>>> import numpy as np
>>> np.set_printoptions(precision=2, suppress=True, linewidth=100, legacy="1.25")
>>> data = np.loadtxt("dump.csv", delimiter=",")
>>> print(data.round(2) + 0)
[[-0.15 -0.07 -0.29 -0.43 -0.23  0.44 -0.37  0.34  0.07 -0.04 -0.17  0.19 -0.36]
 [ 0.04 -0.26  0.08 -0.51 -0.08 -0.16 -0.14  0.19 -0.23  0.13  0.17  0.12  0.68]
 [ 0.13  0.17 -0.42 -0.33  0.48 -0.15  0.02  0.1  -0.05 -0.15  0.48 -0.34 -0.18]
 [ 0.31  0.3   0.5   0.    0.03 -0.02 -0.19  0.34  0.48 -0.13  0.32  0.24 -0.04]
 [-0.31 -0.36 -0.29  0.31 -0.06  0.14 -0.03  0.04  0.44 -0.44  0.27 -0.05  0.33]
 [-0.2  -0.15  0.28  0.1   0.51 -0.01 -0.7  -0.18 -0.14 -0.11 -0.14 -0.09 -0.02]
 [ 0.31 -0.45  0.19 -0.08 -0.01  0.07  0.07  0.21  0.28  0.17 -0.24 -0.66 -0.07]
 [ 0.11 -0.48  0.08 -0.34  0.16 -0.24  0.22 -0.39  0.23 -0.18 -0.03  0.42 -0.3 ]
 [ 0.28 -0.35  0.13  0.28  0.14  0.38  0.18  0.28 -0.53 -0.19  0.23  0.18 -0.14]
 [-0.22  0.03  0.07 -0.09  0.44  0.55  0.25 -0.13  0.23  0.51  0.12  0.12  0.15]
 [ 0.63  0.16 -0.33  0.03  0.18  0.24 -0.11 -0.19  0.11 -0.18 -0.38  0.13  0.34]
 [-0.28  0.12  0.06 -0.07  0.38 -0.17  0.35  0.5   0.01 -0.29 -0.5   0.09  0.11]
 [-0.11  0.22  0.36 -0.36 -0.16  0.38  0.17 -0.33 -0.12 -0.51  0.01 -0.3   0.09]]
>>> x = np.array([3, 0, 2, 0, 0, 1, 3, 1, 2, 3, 0, 1, 0])
>>> print([p for p in range(1, 25) if np.allclose(np.linalg.matrix_power(data, p), np.eye(13))])
[]
>>> print(np.round(np.linalg.norm(x), 2), np.round(np.linalg.norm(data @ x), 2))
6.16 6.16
>>> print(np.round(data.T @ (data @ x), 2) + 0)
[3. 0. 2. 0. 0. 1. 3. 1. 2. 3. 0. 1. 0.]
>>> print(np.sort(np.abs(np.degrees(np.angle(np.linalg.eigvals(data))))))
[  0.    42.08  42.08  70.86  70.86  90.22  90.22 114.18 114.18 153.41 153.41 172.45 172.45]
